$ python3 -q
>>> import numpy as np
>>> np.set_printoptions(suppress=True, linewidth=160)
>>> def rnd(a):
...     return np.round(a, 1) + 0
... 
>>> J = np.load("data.npy")
>>> rnd(J)
array([[-0.4, -0.6,  0.6,  0. ,  0.3],
       [-0.2, -0.6, -0.6,  0.4, -0.3],
       [-0.4,  0. ,  0. , -0.6, -0.7],
       [ 0. , -0.3, -0.5, -0.7,  0.5],
       [-0.8,  0.4, -0.2,  0.2,  0.3]])
>>> # orthonormal columns
>>> rng = np.random.default_rng(8485)
>>> idx = rng.permutation(5)
>>> idx
array([0, 2, 3, 4, 1])
>>> Y = J[idx][:, idx]
>>> rnd(np.linalg.det(Y)), rnd(np.linalg.det(J[idx]))
(np.float64(1.0), np.float64(-1.0))
>>> rnd(Y)
array([[-0.4,  0.6,  0. ,  0.3, -0.6],
       [-0.4,  0. , -0.6, -0.7,  0. ],
       [ 0. , -0.5, -0.7,  0.5, -0.3],
       [-0.8, -0.2,  0.2,  0.3,  0.4],
       [-0.2, -0.6,  0.4, -0.3, -0.6]])
>>> x0 = np.array([3, 3, 0, 2, 3])
>>> rhs = Y @ x0
>>> beta, lr = np.zeros(5), 1 / np.linalg.norm(Y, 2) ** 2
>>> for i in range(5):
...     beta -= lr * Y.T @ (Y @ beta - rhs)
...     if i % 1 == 0: print(i, round(np.linalg.norm(Y @ beta - rhs), 1))
... 
0 0.0
1 0.0
2 0.0
3 0.0
4 0.0
>>> print(rnd(beta))
[3. 3. 0. 2. 3.]
>>> rnd(np.linalg.cond(Y))
np.float64(1.0)
>>> x0 = np.array([4, 6, 0, 1, 8])
>>> a = np.maximum(J @ x0, 0)
>>> rnd(np.maximum(J @ (3 * x0), 0))
array([0. , 0. , 0. , 5.8, 6.1])
>>> rnd(np.tanh(J @ x0))
array([-1., -1., -1.,  1.,  1.])
>>> np.flatnonzero(a > 1e-9)
array([3, 4])
>>> rnd(J.T @ a)
array([-1.6,  0.4, -1.3, -0.9,  1.6])
>>> f = np.array([2, 2, 0, 0, 2])
>>> Y = J + np.outer(f, np.eye(5)[0])
>>> rnd(np.linalg.det(Y) / np.linalg.det(J)), rnd(1 + np.linalg.solve(J, f)[0])
(np.float64(-1.8), np.float64(-1.8))
>>> np.linalg.matrix_rank(np.linalg.inv(Y) - np.linalg.inv(J), tol=1e-8)
np.int64(1)
>>> m1 = np.array([[-7.0, 4.0, 3.0, -4.0],
...     [-15.0, 7.0, 8.0, -9.0],
...     [-16.0, 8.0, 8.0, -10.0],
...     [-11.0, 4.0, 7.0, -8.0]])
>>> Y = m1 / np.sqrt((m1 ** 2).mean(axis=1, keepdims=True))
>>> np.linalg.matrix_rank(m1 - m1.mean(axis=1, keepdims=True))
np.int64(3)
>>> rnd(Y[0])
array([-1.5,  0.8,  0.6, -0.8])
>>> rnd(np.linalg.norm(Y, axis=1))
array([2., 2., 2., 2.])
>>> rnd(m1 - m1.mean(axis=1, keepdims=True))
array([[ -6. ,   5. ,   4. ,  -3. ],
       [-12.8,   9.2,  10.2,  -6.8],
       [-13.5,  10.5,  10.5,  -7.5],
       [ -9. ,   6. ,   9. ,  -6. ]])
>>> f = np.array([3, 7, 1, 4, 5, 6, 8, 1, 1]) + 0.5
>>> A = np.eye(9) - 2 * np.outer(f, f) / (f @ f)
>>> print(rnd(A))
[[ 0.9 -0.2  0.  -0.1 -0.2 -0.2 -0.2  0.   0. ]
 [-0.2  0.5 -0.1 -0.3 -0.3 -0.4 -0.5 -0.1 -0.1]
 [ 0.  -0.1  1.  -0.1 -0.1 -0.1 -0.1  0.   0. ]
 [-0.1 -0.3 -0.1  0.8 -0.2 -0.2 -0.3 -0.1 -0.1]
 [-0.2 -0.3 -0.1 -0.2  0.7 -0.3 -0.4 -0.1 -0.1]
 [-0.2 -0.4 -0.1 -0.2 -0.3  0.6 -0.5 -0.1 -0.1]
 [-0.2 -0.5 -0.1 -0.3 -0.4 -0.5  0.4 -0.1 -0.1]
 [ 0.  -0.1  0.  -0.1 -0.1 -0.1 -0.1  1.   0. ]
 [ 0.  -0.1  0.  -0.1 -0.1 -0.1 -0.1  0.   1. ]]
>>> x0 = np.array([2, -2, -2, -2, -1, 0, 1, 2, -1])
>>> rhs = A @ x0
>>> beta, lr = np.zeros(9), 1 / np.linalg.norm(A, 2) ** 2
>>> for i in range(4):
...     beta -= lr * A.T @ (A @ beta - rhs)
...     if i % 1 == 0: print(i, round(np.linalg.norm(A @ beta - rhs), 1))
... 
0 0.0
1 0.0
2 0.0
3 0.0
>>> rnd(np.linalg.cond(A))
np.float64(1.0)
>>> np.allclose(A, A.T)
True
>>> np.trace(A)
np.float64(7.0)
>>> A.inv()
Traceback (most recent call last):
  File "<python-input-44>", line 1, in <module>
    A.inv()
    ^^^^^
AttributeError: 'numpy.ndarray' object has no attribute 'inv'
>>> rnd(np.linalg.matrix_power(A, 4))
array([[1., 0., 0., 0., 0., 0., 0., 0., 0.],
       [0., 1., 0., 0., 0., 0., 0., 0., 0.],
       [0., 0., 1., 0., 0., 0., 0., 0., 0.],
       [0., 0., 0., 1., 0., 0., 0., 0., 0.],
       [0., 0., 0., 0., 1., 0., 0., 0., 0.],
       [0., 0., 0., 0., 0., 1., 0., 0., 0.],
       [0., 0., 0., 0., 0., 0., 1., 0., 0.],
       [0., 0., 0., 0., 0., 0., 0., 1., 0.],
       [0., 0., 0., 0., 0., 0., 0., 0., 1.]])
>>> rnd((A + A.T) / 2)
array([[ 0.9, -0.2,  0. , -0.1, -0.2, -0.2, -0.2,  0. ,  0. ],
       [-0.2,  0.5, -0.1, -0.3, -0.3, -0.4, -0.5, -0.1, -0.1],
       [ 0. , -0.1,  1. , -0.1, -0.1, -0.1, -0.1,  0. ,  0. ],
       [-0.1, -0.3, -0.1,  0.8, -0.2, -0.2, -0.3, -0.1, -0.1],
       [-0.2, -0.3, -0.1, -0.2,  0.7, -0.3, -0.4, -0.1, -0.1],
       [-0.2, -0.4, -0.1, -0.2, -0.3,  0.6, -0.5, -0.1, -0.1],
       [-0.2, -0.5, -0.1, -0.3, -0.4, -0.5,  0.4, -0.1, -0.1],
       [ 0. , -0.1,  0. , -0.1, -0.1, -0.1, -0.1,  1. ,  0. ],
       [ 0. , -0.1,  0. , -0.1, -0.1, -0.1, -0.1,  0. ,  1. ]])
>>> Q, evecs = np.linalg.qr(A[:, :3])[0], np.linalg.qr(A[:, 3:])[0]
>>> sigma = np.linalg.svd(Q.T @ evecs, compute_uv=False)
>>> rnd(sigma)
array([0., 0., 0.])
>>> print((sigma > 0.9).sum())
0
>>> E = np.eye(11, dtype=int)[rng.permutation(11)]
>>> E
array([[0, 0, 0, 0, 0, 0, 1, 0, 0, 0, 0],
       [0, 0, 0, 0, 0, 0, 0, 1, 0, 0, 0],
       [0, 0, 0, 0, 0, 0, 0, 0, 1, 0, 0],
       [0, 0, 0, 0, 0, 1, 0, 0, 0, 0, 0],
       [0, 0, 0, 1, 0, 0, 0, 0, 0, 0, 0],
       [0, 0, 0, 0, 0, 0, 0, 0, 0, 0, 1],
       [0, 0, 0, 0, 1, 0, 0, 0, 0, 0, 0],
       [1, 0, 0, 0, 0, 0, 0, 0, 0, 0, 0],
       [0, 0, 0, 0, 0, 0, 0, 0, 0, 1, 0],
       [0, 0, 1, 0, 0, 0, 0, 0, 0, 0, 0],
       [0, 1, 0, 0, 0, 0, 0, 0, 0, 0, 0]])
>>> # a transition matrix
>>> G = E.T @ E
>>> np.linalg.matrix_rank(G)
np.int64(11)
>>> G
array([[1, 0, 0, 0, 0, 0, 0, 0, 0, 0, 0],
       [0, 1, 0, 0, 0, 0, 0, 0, 0, 0, 0],
       [0, 0, 1, 0, 0, 0, 0, 0, 0, 0, 0],
       [0, 0, 0, 1, 0, 0, 0, 0, 0, 0, 0],
       [0, 0, 0, 0, 1, 0, 0, 0, 0, 0, 0],
       [0, 0, 0, 0, 0, 1, 0, 0, 0, 0, 0],
       [0, 0, 0, 0, 0, 0, 1, 0, 0, 0, 0],
       [0, 0, 0, 0, 0, 0, 0, 1, 0, 0, 0],
       [0, 0, 0, 0, 0, 0, 0, 0, 1, 0, 0],
       [0, 0, 0, 0, 0, 0, 0, 0, 0, 1, 0],
       [0, 0, 0, 0, 0, 0, 0, 0, 0, 0, 1]])
>>> (E @ E.T).shape
(11, 11)
>>> rnd(np.linalg.svd(E, compute_uv=False) ** 2)
array([1., 1., 1., 1., 1., 1., 1., 1., 1., 1., 1.])
>>> rnd(np.linalg.eigvalsh(G)[::-1])
array([1., 1., 1., 1., 1., 1., 1., 1., 1., 1., 1.])
>>> print(np.diag(G))
[1 1 1 1 1 1 1 1 1 1 1]
>>> np.trace(G), (E ** 2).sum()
(np.int64(11), np.int64(11))
>>> Y = E / np.sqrt((E ** 2).mean(axis=1, keepdims=True))
>>> rnd(np.linalg.norm(Y, axis=1))
array([3.3, 3.3, 3.3, 3.3, 3.3, 3.3, 3.3, 3.3, 3.3, 3.3, 3.3])
>>> (E - E.T) / 2
array([[ 0. ,  0. ,  0. ,  0. ,  0. ,  0. ,  0.5, -0.5,  0. ,  0. ,  0. ],
       [ 0. ,  0. ,  0. ,  0. ,  0. ,  0. ,  0. ,  0.5,  0. ,  0. , -0.5],
       [ 0. ,  0. ,  0. ,  0. ,  0. ,  0. ,  0. ,  0. ,  0.5, -0.5,  0. ],
       [ 0. ,  0. ,  0. ,  0. , -0.5,  0.5,  0. ,  0. ,  0. ,  0. ,  0. ],
       [ 0. ,  0. ,  0. ,  0.5,  0. ,  0. , -0.5,  0. ,  0. ,  0. ,  0. ],
       [ 0. ,  0. ,  0. , -0.5,  0. ,  0. ,  0. ,  0. ,  0. ,  0. ,  0.5],
       [-0.5,  0. ,  0. ,  0. ,  0.5,  0. ,  0. ,  0. ,  0. ,  0. ,  0. ],
       [ 0.5, -0.5,  0. ,  0. ,  0. ,  0. ,  0. ,  0. ,  0. ,  0. ,  0. ],
       [ 0. ,  0. , -0.5,  0. ,  0. ,  0. ,  0. ,  0. ,  0. ,  0.5,  0. ],
       [ 0. ,  0. ,  0.5,  0. ,  0. ,  0. ,  0. ,  0. , -0.5,  0. ,  0. ],
       [ 0. ,  0.5,  0. ,  0. ,  0. , -0.5,  0. ,  0. ,  0. ,  0. ,  0. ]])
>>> (E + E.T) / 2
array([[0. , 0. , 0. , 0. , 0. , 0. , 0.5, 0.5, 0. , 0. , 0. ],
       [0. , 0. , 0. , 0. , 0. , 0. , 0. , 0.5, 0. , 0. , 0.5],
       [0. , 0. , 0. , 0. , 0. , 0. , 0. , 0. , 0.5, 0.5, 0. ],
       [0. , 0. , 0. , 0. , 0.5, 0.5, 0. , 0. , 0. , 0. , 0. ],
       [0. , 0. , 0. , 0.5, 0. , 0. , 0.5, 0. , 0. , 0. , 0. ],
       [0. , 0. , 0. , 0.5, 0. , 0. , 0. , 0. , 0. , 0. , 0.5],
       [0.5, 0. , 0. , 0. , 0.5, 0. , 0. , 0. , 0. , 0. , 0. ],
       [0.5, 0.5, 0. , 0. , 0. , 0. , 0. , 0. , 0. , 0. , 0. ],
       [0. , 0. , 0.5, 0. , 0. , 0. , 0. , 0. , 0. , 0.5, 0. ],
       [0. , 0. , 0.5, 0. , 0. , 0. , 0. , 0. , 0.5, 0. , 0. ],
       [0. , 0.5, 0. , 0. , 0. , 0.5, 0. , 0. , 0. , 0. , 0. ]])
>>> assert E == E.T
Traceback (most recent call last):
  File "<python-input-66>", line 1, in <module>
    assert E == E.T
           ^^^^^^^^
ValueError: The truth value of an array with more than one element is ambiguous. Use a.any() or a.all()
>>> np.linalg.determinant(E)
Traceback (most recent call last):
  File "<python-input-67>", line 1, in <module>
    np.linalg.determinant(E)
    ^^^^^^^^^^^^^^^^^^^^^
AttributeError: module 'numpy.linalg' has no attribute 'determinant'
>>> np.trace(E)
np.int64(0)
>>> E @ E
array([[0, 0, 0, 0, 1, 0, 0, 0, 0, 0, 0],
       [1, 0, 0, 0, 0, 0, 0, 0, 0, 0, 0],
       [0, 0, 0, 0, 0, 0, 0, 0, 0, 1, 0],
       [0, 0, 0, 0, 0, 0, 0, 0, 0, 0, 1],
       [0, 0, 0, 0, 0, 1, 0, 0, 0, 0, 0],
       [0, 1, 0, 0, 0, 0, 0, 0, 0, 0, 0],
       [0, 0, 0, 1, 0, 0, 0, 0, 0, 0, 0],
       [0, 0, 0, 0, 0, 0, 1, 0, 0, 0, 0],
       [0, 0, 1, 0, 0, 0, 0, 0, 0, 0, 0],
       [0, 0, 0, 0, 0, 0, 0, 0, 1, 0, 0],
       [0, 0, 0, 0, 0, 0, 0, 1, 0, 0, 0]])
